% ipython --no-banner

In [1]: import numpy as np

In [2]: np.set_printoptions(precision=1, suppress=True, linewidth=140, legacy="1.25")

In [3]: data = np.loadtxt("run18.csv", delimiter=",")

In [4]: data
Out[4]: 
array([[-1.3,  2. , -1.7, -0.1,  0. ,  1. , -0.4,  0. , -0.5],
       [ 0.4, -1.8,  1.4, -0.2,  0.8,  0.8,  1. , -0.3,  1.5],
       [-0.3,  0.3, -0.4, -1.8,  1.7, -0.5, -0.7,  0.4, -0.1],
       [ 0.1,  0.2, -0.2, -0.4, -1.1,  0.7,  1.1, -0.9,  0.1],
       [ 0. ,  0.9, -0.7, -1. , -0.9,  1.2, -1.6,  0.3, -0.4],
       [ 1.6,  1.5, -1.3, -1.2, -0.1,  0.1,  0.9,  0.1, -0.3],
       [ 1.1, -0.6,  0.6, -0.2,  0.1,  0.9, -0.8,  0.2, -1.9],
       [ 0.4,  1.6, -1.6,  1.7,  0.1,  0.1,  1.5,  1.7,  0.6],
       [-0.9, -1. ,  1.3, -0.3, -0.3, -0.9, -1.3,  0.1,  0.3],
       [-1.4, -0.8,  0.8,  0.2,  1.1, -0.2,  0.5,  0.3,  1. ],
       [-0.4, -0.9,  0.7,  1.7,  0.6,  0. , -0.2,  0.9, -0.6],
       [-1.9, -0.7,  1. ,  0.5, -0.2, -0.2, -0.1, -0.1,  0.6]])

In [5]: x0 = np.array([3, 1, 1, -2, 2, 1, 1, 9, 6])

In [6]: rhs = data @ x0

In [7]: np.round(np.linalg.pinv(data) @ data, 1) + 0
Out[7]: 
array([[1., 0., 0., 0., 0., 0., 0., 0., 0.],
       [0., 1., 0., 0., 0., 0., 0., 0., 0.],
       [0., 0., 1., 0., 0., 0., 0., 0., 0.],
       [0., 0., 0., 1., 0., 0., 0., 0., 0.],
       [0., 0., 0., 0., 1., 0., 0., 0., 0.],
       [0., 0., 0., 0., 0., 1., 0., 0., 0.],
       [0., 0., 0., 0., 0., 0., 1., 0., 0.],
       [0., 0., 0., 0., 0., 0., 0., 1., 0.],
       [0., 0., 0., 0., 0., 0., 0., 0., 1.]])

In [8]: np.linalg.solve(data, rhs)
LinAlgError: Last 2 dimensions of the array must be square


In [9]: np.linalg.solve(data.T @ data, data.T @ rhs)
Out[9]: array([ 3.,  1.,  1., -2.,  2.,  1.,  1.,  9.,  6.])

In [10]: np.linalg.lstsq(data, rhs)[0]
Out[10]: array([ 3.,  1.,  1., -2.,  2.,  1.,  1.,  9.,  6.])

In [11]: rhs
Out[11]: array([-5.8, 10.9,  7.8, -6.8,  0.3,  7.3, -5.6, 18.5, -1.9,  6.6,  0.7, -4.4])

In [12]: rng = np.random.default_rng(5295)

In [13]: rhs = rhs + 0.3 * rng.normal(size=12)

In [14]: rhs
Out[14]: array([-5.9, 11.3,  7.6, -6.9,  0.6,  7.6, -5.1, 18.5, -1.6,  7.5,  0.6, -4.7])

In [15]: beta, *_ = np.linalg.lstsq(data, rhs)

In [16]: [round(float(np.linalg.norm(np.linalg.solve(data.T @ data + lam * np.eye(9), data.T @ rhs))), 2) for lam in (0, 1, 10, 100)]
Out[16]: [12.53, 9.15, 4.09, 0.79]

In [17]: beta.round()
Out[17]: array([ 3.,  2.,  3., -2.,  2.,  1.,  1.,  9.,  6.])
